$ ipython --no-banner

In [1]: import numpy as np

In [2]: import numpy.linalg as la

In [3]: np.set_printoptions(precision=1, suppress=True, linewidth=120)

In [4]: M = np.array([[0, 0, 1], [1, 0, 0], [0, 1, 0]])

In [5]: M
Out[5]: 
array([[0, 0, 1],
       [1, 0, 0],
       [0, 1, 0]])

In [6]: th = np.radians(90)

In [7]: R = np.eye(3)

In [8]: R[2, 2] = R[1, 1] = np.cos(th)

In [9]: R[2, 1], R[1, 2] = -np.sin(th), np.sin(th)

In [10]: R.round(1) + 0
Out[10]: 
array([[ 1.,  0.,  0.],
       [ 0.,  0.,  1.],
       [ 0., -1.,  0.]])

In [11]: other = M @ R.T

In [12]: np.allclose(la.norm(M, axis=1), la.norm(other, axis=1))
Out[12]: True

In [13]: other.round(1) + 0
Out[13]: 
array([[ 0.,  1.,  0.],
       [ 1.,  0.,  0.],
       [ 0.,  0., -1.]])

In [14]: round(la.norm(M, 1), 1), round(float(la.norm(M, np.inf)), 1)
Out[14]: (np.float64(1.0), 1.0)

In [15]: M[0] @ M[1]
Out[15]: np.int64(0)

In [16]: round(float(la.norm(M, 2)), 1)
Out[16]: 1.0

In [17]: la.norm(M, axis=0)
Out[17]: array([1., 1., 1.])

In [18]: round(la.norm(M[0] - M[1]), 1)
Out[18]: np.float64(1.4)

In [19]: la.norm(M, axis=1)
Out[19]: array([1., 1., 1.])

In [20]: round(float(la.norm(M, "nuc")), 1)
Out[20]: 3.0

In [21]: round(la.norm(M) ** 2 / la.norm(M, 2) ** 2, 1)
Out[21]: np.float64(3.0)

In [22]: round(float(la.det(M)), 1)
Out[22]: 1.0

In [23]: (M + M.T) / 2
Out[23]: 
array([[0. , 0.5, 0.5],
       [0.5, 0. , 0.5],
       [0.5, 0.5, 0. ]])

In [24]: round(np.abs(la.eigvals(M)).max(), 1)
Out[24]: np.float64(1.0)

In [25]: (M - M.T) / 2
Out[25]: 
array([[ 0. , -0.5,  0.5],
       [ 0.5,  0. , -0.5],
       [-0.5,  0.5,  0. ]])

In [26]: la.matrix_power(M, 4)
Out[26]: 
array([[0, 0, 1],
       [1, 0, 0],
       [0, 1, 0]])

In [27]: np.sort(np.abs(la.eigvals(M)))
Out[27]: array([1., 1., 1.])
